% python3 -q
>>> import numpy as np
>>> import numpy.linalg as la
>>> np.set_printoptions(precision=2, suppress=True, linewidth=120, legacy="1.25")
>>> mat = np.array([[5.0, 0.0, 4.0], [0.0, 5.0, 0.0], [4.0, 0.0, 5.0]])
>>> np.allclose(mat, mat.T)
True
>>> np.trace(mat)
15.0
>>> la.determinant(mat)
Traceback (most recent call last):
  File "<python-input-6>", line 1, in <module>
    la.determinant(mat)
    ^^^^^^^^^^^^^^
AttributeError: module 'numpy.linalg' has no attribute 'determinant'
>>> np.round(np.abs(la.eigvals(mat)).max(), 2)
9.0
>>> (mat - mat.T) / 2
array([[0., 0., 0.],
       [0., 0., 0.],
       [0., 0., 0.]])
>>> np.sort(np.abs(la.eigvals(mat)))
array([1., 5., 9.])
>>> mat @ mat
array([[41.,  0., 40.],
       [ 0., 25.,  0.],
       [40.,  0., 41.]])
>>> np.allclose(mat @ mat.T, mat.T @ mat)
True
>>> out = np.array([[1, -1], [1, -2], [-2, 0]])
>>> mat @ out
array([[ -3.,  -5.],
       [  5., -10.],
       [ -6.,  -4.]])
>>> np.einsum("ij->j", mat)
array([9., 5., 9.])
>>> np.einsum("ik,kj->ji", mat, out)
array([[ -3.,   5.,  -6.],
       [ -5., -10.,  -4.]])
>>> la.matrix_rank(mat @ out)
2
>>> np.vstack([mat, out.T]).shape
(5, 3)
>>> w, evecs = la.eig(mat)
>>> np.sort(la.eigvals(mat @ mat))
array([ 1., 25., 81.])
>>> np.sort(la.eigvals(la.inv(mat)))
array([0.11, 0.2 , 1.  ])
>>> mat @ evecs[:, 0] - w[0] * evecs[:, 0]
array([0., 0., 0.])
>>> np.sort(la.eigvals(mat.T))
array([1., 5., 9.])
>>> out = mat[0, 0] * mat[1:] - np.outer(mat[1:, 0], mat[0])
>>> out
array([[ 0., 25.,  0.],
       [ 0.,  0.,  9.]])
>>> np.flatnonzero(~out.round(6).any(axis=1))
array([], dtype=int64)
>>> la.matrix_rank(out), la.matrix_rank(mat)
(2, 3)
>>> m1 = np.load("arr.npy")
>>> m1
array([[-0.95,  6.53,  1.31,  1.9 ,  1.54, -6.97,  0.33],
       [-3.18,  5.41, -1.54,  1.09,  5.8 , -4.44,  1.91],
       [ 3.6 ,  1.25,  4.38,  1.14, -6.84, -3.44, -2.53],
       [-4.02,  2.94, -3.34,  0.13,  7.48, -1.14,  2.61],
       [ 2.  ,  4.52,  3.8 ,  1.86, -3.94, -6.3 , -1.59],
       [ 3.95, -3.4 ,  3.1 , -0.29, -7.34,  1.71, -2.54],
       [-3.94,  0.26, -4.21, -0.72,  7.44,  1.89,  2.69],
       [ 2.62, -6.03,  0.7 , -1.4 , -4.72,  5.47, -1.5 ],
       [ 2.43,  3.88,  4.05,  1.74, -4.73, -5.81, -1.86],
       [ 1.99,  4.53,  3.79,  1.86, -3.92, -6.31, -1.59],
       [ 3.96, -3.37,  3.12, -0.28, -7.35,  1.67, -2.54],
       [ 4.07, -2.3 ,  3.62,  0.09, -7.6 ,  0.38, -2.67]])
>>> round(float(np.trace(la.pinv(m1) @ m1)), 2)
2.0
>>> m1 @ la.pinv(m1) @ m1
array([[-0.95,  6.53,  1.31,  1.9 ,  1.54, -6.97,  0.33],
       [-3.18,  5.41, -1.54,  1.09,  5.8 , -4.44,  1.91],
       [ 3.6 ,  1.25,  4.38,  1.14, -6.84, -3.44, -2.53],
       [-4.02,  2.94, -3.34,  0.13,  7.48, -1.14,  2.61],
       [ 2.  ,  4.52,  3.8 ,  1.86, -3.94, -6.3 , -1.59],
       [ 3.95, -3.4 ,  3.1 , -0.29, -7.34,  1.71, -2.54],
       [-3.94,  0.26, -4.21, -0.72,  7.44,  1.89,  2.69],
       [ 2.62, -6.03,  0.7 , -1.4 , -4.72,  5.47, -1.5 ],
       [ 2.43,  3.88,  4.05,  1.74, -4.73, -5.81, -1.86],
       [ 1.99,  4.53,  3.79,  1.86, -3.92, -6.31, -1.59],
       [ 3.96, -3.37,  3.12, -0.28, -7.35,  1.67, -2.54],
       [ 4.07, -2.3 ,  3.62,  0.09, -7.6 ,  0.38, -2.67]])
>>> np.abs(np.diag(la.qr(m1)[1])) > 1e-9
array([ True,  True, False, False, False, False, False])
>>> round(float(la.norm(m1)), 2)
34.64
>>> np.round(la.svd(m1, compute_uv=False), 2) + 0
array([27.34, 21.27,  0.  ,  0.  ,  0.  ,  0.  ,  0.  ])
>>> np.count_nonzero(m1)
84
>>> m1.sum(axis=1)
array([ 3.69,  5.05, -2.44,  4.65,  0.34, -4.8 ,  3.4 , -4.86, -0.3 ,  0.36, -4.79, -4.41])
>>> rng = np.random.default_rng(37516)
>>> idx = rng.permutation(3)
>>> idx
array([2, 1, 0])
>>> out = mat[idx][:, idx]
>>> np.sort(np.abs(la.eigvals(out)))
array([1., 5., 9.])
>>> np.round(la.det(out), 2), round(la.det(mat[idx]), 2)
(45.0, -45.0)
>>> np.allclose(out, mat)
True
>>> out
array([[5., 0., 4.],
       [0., 5., 0.],
       [4., 0., 5.]])
>>> J = np.array([[-1.7, -1.8, 1.2, 1.0, -1.0, -0.2],
...     [-1.0, 1.6, 1.5, 0.6, 0.1, -0.1],
...     [-0.4, -1.5, -1.2, -0.5, -0.8, 0.6],
...     [0.4, 0.3, 1.5, -0.7, 0.0, -0.8],
...     [-2.3, 0.0, -0.3, 0.1, -0.5, 0.7],
...     [0.5, -1.0, -1.3, 0.0, -0.7, 0.1],
...     [0.4, -0.3, 0.5, -0.3, 0.7, 0.4],
...     [0.3, -0.9, 1.4, 1.8, -1.2, -2.3]])
>>> cov = J.T @ J
>>> la.matrix_rank(cov)
6
>>> np.diag(cov)
array([10.  , 10.04, 11.37,  5.44,  4.32,  7.  ])
>>> la.eigvalsh(cov)[::-1]
array([18.87, 14.76, 10.57,  2.79,  1.04,  0.13])
>>> la.svd(J, compute_uv=False) ** 2
array([18.87, 14.76, 10.57,  2.79,  1.04,  0.13])
>>> out = J / la.norm(J, axis=1, keepdims=True)
>>> cov = out @ out.T
>>> cov[4]
array([ 0.52,  0.29,  0.37, -0.42,  1.  , -0.07, -0.42, -0.22])
>>> (np.abs(cov) > 0.9).astype(int)
array([[1, 0, 0, 0, 0, 0, 0, 0],
       [0, 1, 0, 0, 0, 0, 0, 0],
       [0, 0, 1, 0, 0, 0, 0, 0],
       [0, 0, 0, 1, 0, 0, 0, 0],
       [0, 0, 0, 0, 1, 0, 0, 0],
       [0, 0, 0, 0, 0, 1, 0, 0],
       [0, 0, 0, 0, 0, 0, 1, 0],
       [0, 0, 0, 0, 0, 0, 0, 1]])
>>> cov
array([[ 1.  ,  0.15,  0.3 ,  0.01,  0.52,  0.01, -0.18,  0.56],
       [ 0.15,  1.  , -0.75,  0.42,  0.29, -0.9 , -0.1 ,  0.17],
       [ 0.3 , -0.75,  1.  , -0.59,  0.37,  0.83, -0.19, -0.22],
       [ 0.01,  0.42, -0.59,  1.  , -0.42, -0.6 ,  0.33,  0.37],
       [ 0.52,  0.29,  0.37, -0.42,  1.  , -0.07, -0.42, -0.22],
       [ 0.01, -0.9 ,  0.83, -0.6 , -0.07,  1.  , -0.29, -0.02],
       [-0.18, -0.1 , -0.19,  0.33, -0.42, -0.29,  1.  , -0.3 ],
       [ 0.56,  0.17, -0.22,  0.37, -0.22, -0.02, -0.3 ,  1.  ]])
>>> E = np.load("layer0.npy")
>>> E
array([[ 3,  9,  0,  0],
       [ 4, -6,  0,  0],
       [ 0,  0,  3,  9],
       [ 0,  0,  4, -6]])
>>> idx = rng.permutation(4)
>>> idx
array([1, 2, 3, 0])
>>> out = E[idx][:, idx]
>>> out
array([[-6,  0,  0,  4],
       [ 0,  3,  9,  0],
       [ 0,  4, -6,  0],
       [ 9,  0,  0,  3]])
>>> np.trace(out)
-6
>>> np.allclose(out, E)
False
>>> np.diag(out)
array([-6,  3, -6,  3])
>>> Q, Rm = la.qr(E)
>>> Rm
array([[ -5. ,  -0.6,   0. ,   0. ],
       [  0. , -10.8,   0. ,   0. ],
       [  0. ,   0. ,  -5. ,  -0.6],
       [  0. ,   0. ,   0. , -10.8]])
>>> np.allclose(Rm.T @ Rm, E.T @ E)
True
>>> Q @ Rm
array([[ 3.,  9.,  0.,  0.],
       [ 4., -6.,  0.,  0.],
       [ 0.,  0.,  3.,  9.],
       [ 0.,  0.,  4., -6.]])
>>> abs(Rm[0, 0]), round(la.norm(E[:, 0]), 2)
(5.0, 5.0)
>>> Q.shape, Rm.shape
((4, 4), (4, 4))
>>> np.diff(Rm, axis=0)
array([[  5. , -10.2,   0. ,   0. ],
       [  0. ,  10.8,  -5. ,  -0.6],
       [  0. ,   0. ,   5. , -10.2]])
>>> la.matrix_rank(Rm)
4
>>> Rm.shape
(4, 4)
>>> np.unravel_index(np.abs(Rm).argmax(), Rm.shape)
(1, 1)
>>> Rm[4]
Traceback (most recent call last):
  File "<python-input-74>", line 1, in <module>
    Rm[4]
    ~~^^^
IndexError: index 4 is out of bounds for axis 0 with size 4
>>> Rm.sum(axis=1)
array([ -5.6, -10.8,  -5.6, -10.8])
>>> np.abs(Rm).max()
10.8
>>> Q, evecs = la.qr(E[:, :2])[0], la.qr(E[:, 2:])[0]
>>> sv = la.svd(Q.T @ evecs, compute_uv=False)
>>> round(la.norm(Q @ Q.T - evecs @ evecs.T, 2), 2)
1.0
>>> np.degrees(np.arccos(sv.clip(0, 1)))
array([90., 90.])
>>> (sv > 0.9).sum()
0
>>> np.einsum("ii->", E)
-6
>>> np.round(la.det(2 * E), 2), round(float(la.det(E)), 2)
(46656.0, 2916.0)
>>> round(float(la.det(E.T)), 2)
2916.0
>>> la.eigvals(E)
array([ 6., -9.,  6., -9.])
>>> arr = np.loadtxt("mat.csv", delimiter=",")
>>> arr
array([[  1.95,  -0.38,   4.03,   6.79,  -5.89,  -1.69],
       [ -2.06,  -0.09,  -5.96,  -9.97,   8.77,   2.48],
       [  4.84,   0.64,  11.03,  17.63, -15.44,  -4.39],
       [ -1.12,   0.1 ,  -3.64,  -6.23,   5.07,   1.13],
       [ -2.34,  -0.02,  -4.88,  -6.62,   5.69,   1.9 ],
       [  0.27,  -0.59,   0.39,   1.15,  -0.97,  -0.13],
       [ -2.58,   0.46,  -6.63, -11.11,   9.24,   2.8 ],
       [ -1.66,   0.28,  -4.41,  -7.28,   6.06,   2.04],
       [  0.62,   0.18,   1.29,   1.4 ,  -1.84,  -0.56],
       [  2.34,  -0.25,   6.18,  10.4 ,  -8.63,  -2.23],
       [ -1.31,   0.15,  -2.8 ,  -3.42,   3.75,   0.75],
       [  1.  ,  -0.07,   1.65,   2.24,  -1.66,  -0.75],
       [ -0.26,  -0.05,  -1.07,  -2.  ,   2.1 ,   0.09],
       [ -4.55,   0.43, -11.37, -18.84,  16.44,   4.77],
       [ -1.67,  -0.57,  -3.94,  -6.35,   5.8 ,   2.13],
       [ -1.3 ,   0.29,  -3.86,  -6.12,   5.61,   1.75],
       [ -1.15,  -0.33,  -2.94,  -4.39,   3.75,   1.29],
       [ -4.64,   0.12, -12.04, -19.44,  17.41,   4.72],
       [  0.56,  -0.01,   1.83,   3.2 ,  -3.43,  -0.37],
       [  1.96,   0.07,   4.02,   5.76,  -5.39,  -1.46],
       [  1.76,  -0.4 ,   4.42,   7.63,  -6.19,  -1.84],
       [  1.39,   0.49,   3.6 ,   5.1 ,  -5.25,  -1.29],
       [ -0.89,   0.24,  -1.4 ,  -2.08,   1.95,   0.69],
       [  3.45,  -0.17,   8.59,  13.86, -12.16,  -3.67],
       [  0.8 ,  -0.19,   1.75,   2.3 ,  -2.22,  -0.74],
       [ -0.86,  -0.66,  -1.9 ,  -3.47,   3.44,   0.71],
       [ -1.61,  -0.07,  -5.15,  -8.03,   7.26,   1.92],
       [ -1.81,  -0.58,  -3.94,  -6.47,   5.95,   1.73],
       [ -1.44,   0.54,  -2.74,  -3.89,   3.39,   1.  ],
       [  1.95,   0.  ,   4.68,   7.04,  -5.91,  -1.54],
       [ -0.14,   0.35,  -0.57,  -0.59,   0.43,  -0.34],
       [  0.71,  -0.53,   1.58,   2.47,  -2.13,  -0.26],
       [  1.65,   0.21,   2.86,   4.35,  -4.39,  -1.37],
       [ -2.73,   0.5 ,  -5.95,  -9.22,   8.31,   2.81],
       [ -0.85,   0.02,  -2.93,  -4.74,   4.67,   1.68]])
>>> Ac = (arr - arr.mean(axis=0)) / arr.std(axis=0)
>>> Ac.std(axis=0)
array([1., 1., 1., 1., 1., 1.])
>>> b = la.lstsq(np.delete(Ac, 5, axis=1), Ac[:, 5])[0]
>>> np.abs(b).argmax()
3
